% python3 -q
>>> import numpy as np
>>> np.set_printoptions(precision=2, suppress=True, linewidth=200, legacy="1.25")
>>> def tidy(a):
...     return np.round(a, 2) + 0
... 
>>> rng = np.random.default_rng(865)
>>> lab = rng.integers(0, 3, 6)
>>> arr = np.array([[0, 0, 1, 0, 3, 3],
...     [1, 0, 1, 2, 3, 3],
...     [0, 0, 2, 2, 3, 3],
...     [2, 0, 1, 1, 2, 2],
...     [2, 2, 3, 2, 1, 1],
...     [1, 3, 0, 0, 0, 2]]) * (lab[:, None] == lab)
>>> print(arr)
[[0 0 1 0 3 0]
 [0 0 0 2 0 3]
 [0 0 2 0 3 0]
 [0 0 0 1 0 2]
 [2 0 3 0 1 0]
 [0 3 0 0 0 2]]
>>> print(tidy(np.linalg.det(arr)))
-18.0
>>> print(np.allclose(arr @ arr.T, arr.T @ arr))
False
>>> print(np.allclose(arr, arr.T))
False
>>> print(tidy(np.sort(np.abs(np.linalg.eigvals(arr)))))
[0.43 0.65 1.   2.68 4.65 5.26]
>>> print((arr + arr.T) / 2)
[[0.  0.  0.5 0.  2.5 0. ]
 [0.  0.  0.  1.  0.  3. ]
 [0.5 0.  2.  0.  3.  0. ]
 [0.  1.  0.  1.  0.  1. ]
 [2.5 0.  3.  0.  1.  0. ]
 [0.  3.  0.  1.  0.  2. ]]
>>> print((arr - arr.T) / 2)
[[ 0.   0.   0.5  0.   0.5  0. ]
 [ 0.   0.   0.   1.   0.   0. ]
 [-0.5  0.   0.   0.   0.   0. ]
 [ 0.  -1.   0.   0.   0.   1. ]
 [-0.5  0.   0.   0.   0.   0. ]
 [ 0.   0.   0.  -1.   0.   0. ]]
>>> print(np.linalg.matrix_power(arr, 3))
[[12  0 46  0 57  0]
 [ 0 30  0 20  0 51]
 [18  0 59  0 66  0]
 [ 0 18  0 13  0 32]
 [32  0 72  0 55  0]
 [ 0 39  0 18  0 56]]
>>> theta = np.radians(60)
>>> Rm = np.eye(6)
>>> Rm[1, 1] = Rm[0, 0] = np.cos(theta)
>>> Rm[1, 0], Rm[0, 1] = -np.sin(theta), np.sin(theta)
>>> print(tidy(Rm))
[[ 0.5   0.87  0.    0.    0.    0.  ]
 [-0.87  0.5   0.    0.    0.    0.  ]
 [ 0.    0.    1.    0.    0.    0.  ]
 [ 0.    0.    0.    1.    0.    0.  ]
 [ 0.    0.    0.    0.    1.    0.  ]
 [ 0.    0.    0.    0.    0.    1.  ]]
>>> B = arr @ Rm.T
>>> print(np.allclose(arr @ arr.T, B @ B.T))
True
>>> print(tidy(np.linalg.svd(arr, compute_uv=False)), tidy(np.linalg.svd(B, compute_uv=False)))
[5.47 4.81 2.8  2.64 0.42 0.22] [5.47 4.81 2.8  2.64 0.42 0.22]
>>> print(tidy(B))
[[ 0.    0.    1.    0.    3.    0.  ]
 [ 0.    0.    0.    2.    0.    3.  ]
 [ 0.    0.    2.    0.    3.    0.  ]
 [ 0.    0.    0.    1.    0.    2.  ]
 [ 1.   -1.73  3.    0.    1.    0.  ]
 [ 2.6   1.5   0.    0.    0.    2.  ]]
>>> print(tidy(np.abs(B - arr).max(axis=0)))
[2.6  1.73 0.   0.   0.   0.  ]
>>> print(tidy(np.linalg.det(Rm)), np.trace(Rm))
1.0 5.0
